% python3 -q
>>> import numpy as np
>>> from numpy import linalg as LA
>>> np.set_printoptions(precision=2, suppress=True, linewidth=160, legacy="1.25")
>>> def rnd(a):
...     return np.round(a, 2) + 0
... 
>>> m1 = np.loadtxt("m.csv", delimiter=",")
>>> m1
array([[1., 5., 4.],
       [0., 1., 2.],
       [0., 0., 0.]])
>>> # triangular
>>> U, sig, Vt = LA.svd(m1)
>>> rnd(sig)
array([6.79, 0.94, 0.  ])
>>> np.argmax(sig[:-1] / (sig[1:] + 1e-6)) + 1
2
>>> A2 = U[:, :2] @ np.diag(sig[:2]) @ Vt[:2]
>>> rnd(np.abs(m1 - A2).max())
0.0
>>> rnd(LA.norm(m1 - A2, 2)), sig[2]
(0.0, 0.0)
>>> rnd(A2)
array([[1., 5., 4.],
       [0., 1., 2.],
       [0., 0., 0.]])
>>> rnd(LA.norm(m1 - A2) / LA.norm(m1))
0.0
>>> A2 = np.array([[2, -2, 0], [0, 0, 1], [1, -1, 0]])
>>> m1 @ A2
array([[ 6., -6.,  5.],
       [ 2., -2.,  1.],
       [ 0.,  0.,  0.]])
>>> LA.matrix_rank(np.vstack([m1, A2.T]))
3
>>> np.vstack([m1, A2.T]).shape
(6, 3)
>>> np.einsum("ij->j", m1)
array([1., 6., 6.])
>>> A2.T @ m1.T
array([[ 6.,  2.,  0.],
       [-6., -2.,  0.],
       [ 5.,  1.,  0.]])
>>> feats = np.loadtxt("w.csv", delimiter=",")
>>> feats
array([[ 1., -2.,  1., -2.,  1., -2.,  1.,  2.,  2.,  1.],
       [-2., -2., -2.,  2.,  1., -1., -2., -2., -1., -1.],
       [-2., -2., -2.,  2.,  1., -1., -2., -2., -1., -1.]])
>>> # looks like rank 2
>>> T = np.stack([feats, 2 * feats, feats[::-1]])
>>> rnd(LA.norm(T, axis=(1, 2)))
array([ 9., 18.,  9.])
>>> (T @ feats.T).shape
(3, 3, 3)
>>> T.shape
(3, 3, 10)
>>> r = LA.matrix_rank(feats)
>>> r
2
>>> ns = LA.svd(feats)[2][r:].T
>>> [int(LA.matrix_rank(feats[:, :j + 1])) for j in range(10)]
[1, 2, 2, 2, 2, 2, 2, 2, 2, 2]
>>> rnd(feats @ ns)
array([[0., 0., 0., 0., 0., 0., 0., 0.],
       [0., 0., 0., 0., 0., 0., 0., 0.],
       [0., 0., 0., 0., 0., 0., 0., 0.]])
>>> [int(LA.matrix_rank(feats[:i])) for i in range(1, len(feats) + 1)]
[1, 2, 2]
>>> ns.shape
(10, 8)
>>> LA.matrix_rank(feats, rtol=0.1)
2
>>> X = np.load("x.npy")
>>> X
array([[ 49.88,  27.76, -19.95],
       [ 56.11,  12.05,  -6.97],
       [ 28.01,  27.96, -20.82],
       [104.07,  15.95,  -7.93]])
>>> A2 = np.c_[X[:, :2] @ np.array([[6, 4], [8, 0]]), np.array([-3, 1, 3, 3])]
>>> rnd(A2)
array([[521.36, 199.52,  -3.  ],
       [433.06, 224.44,   1.  ],
       [391.74, 112.04,   3.  ],
       [752.02, 416.28,   3.  ]])
>>> LA.matrix_rank(np.c_[X, A2])
4
>>> rnd(LA.lstsq(X, A2[:, 0])[0])
array([6., 8., 0.])
>>> LA.matrix_rank(A2)
3
>>> rnd(LA.norm(LA.qr(X)[0].T @ A2, axis=0) ** 2 / ((A2 ** 2).sum(axis=0) + 1e-12))
array([1.  , 1.  , 0.93])
>>> rng = np.random.default_rng(213)
>>> lab = rng.integers(0, 2, 10)
>>> K = np.triu((lab[:, None] == lab) & (rng.random((10, 10)) < 0.8), 1).astype(int)
>>> K += K.T
>>> K
array([[0, 0, 1, 0, 1, 0, 0, 1, 0, 1],
       [0, 0, 0, 0, 0, 0, 0, 0, 0, 0],
       [1, 0, 0, 0, 1, 1, 0, 1, 0, 1],
       [0, 0, 0, 0, 0, 0, 0, 0, 1, 0],
       [1, 0, 1, 0, 0, 1, 1, 1, 0, 0],
       [0, 0, 1, 0, 1, 0, 1, 1, 0, 1],
       [0, 0, 0, 0, 1, 1, 0, 1, 0, 1],
       [1, 0, 1, 0, 1, 1, 1, 0, 0, 1],
       [0, 0, 0, 1, 0, 0, 0, 0, 0, 0],
       [1, 0, 1, 0, 0, 1, 1, 1, 0, 0]])
>>> rnd(LA.eigvalsh(K).min())
-2.24
>>> rnd(LA.norm(K, 2) / LA.norm(K))
0.82
>>> U, sig, Vt = LA.svd(K)
>>> rnd(sig)
array([4.92, 2.24, 1.62, 1.24, 1.  , 1.  , 0.62, 0.44, 0.  , 0.  ])
>>> A2 = U[:, :8] @ np.diag(sig[:8]) @ Vt[:8]
>>> rnd(np.abs(K - A2).max())
0.0
>>> rnd(A2)
array([[0., 0., 1., 0., 1., 0., 0., 1., 0., 1.],
       [0., 0., 0., 0., 0., 0., 0., 0., 0., 0.],
       [1., 0., 0., 0., 1., 1., 0., 1., 0., 1.],
       [0., 0., 0., 0., 0., 0., 0., 0., 1., 0.],
       [1., 0., 1., 0., 0., 1., 1., 1., 0., 0.],
       [0., 0., 1., 0., 1., 0., 1., 1., 0., 1.],
       [0., 0., 0., 0., 1., 1., 0., 1., 0., 1.],
       [1., 0., 1., 0., 1., 1., 1., 0., 0., 1.],
       [0., 0., 0., 1., 0., 0., 0., 0., 0., 0.],
       [1., 0., 1., 0., 0., 1., 1., 1., 0., 0.]])
>>> LA.matrix_rank(K, rtol=0.05)
8
>>> vals, evecs = LA.eigh(K)
>>> vec = np.array([4, 4, 3, 5, 2, 4, 7, 8, 3, 2])
>>> rnd(LA.eigvalsh(K[1:, 1:]))
array([-2.  , -1.37, -1.  , -1.  ,  0.  ,  0.  ,  0.  ,  1.  ,  4.37])
>>> rnd(evecs * np.maximum(vals, 0) @ evecs.T)
array([[0.74, 0.  , 0.76, 0.  , 0.61, 0.48, 0.29, 0.71, 0.  , 0.61],
       [0.  , 0.  , 0.  , 0.  , 0.  , 0.  , 0.  , 0.  , 0.  , 0.  ],
       [0.76, 0.  , 0.83, 0.  , 0.73, 0.66, 0.48, 0.85, 0.  , 0.73],
       [0.  , 0.  , 0.  , 0.5 , 0.  , 0.  , 0.  , 0.  , 0.5 , 0.  ],
       [0.61, 0.  , 0.73, 0.  , 0.71, 0.73, 0.61, 0.83, 0.  , 0.71],
       [0.48, 0.  , 0.66, 0.  , 0.73, 0.83, 0.76, 0.85, 0.  , 0.73],
       [0.29, 0.  , 0.48, 0.  , 0.61, 0.76, 0.74, 0.71, 0.  , 0.61],
       [0.71, 0.  , 0.85, 0.  , 0.83, 0.85, 0.71, 0.97, 0.  , 0.83],
       [0.  , 0.  , 0.  , 0.5 , 0.  , 0.  , 0.  , 0.  , 0.5 , 0.  ],
       [0.61, 0.  , 0.73, 0.  , 0.71, 0.73, 0.61, 0.83, 0.  , 0.71]])
>>> vec @ K @ vec
630
>>> np.abs(K).sum(axis=1).max(), rnd(np.abs(vals).max())
(6, 4.92)
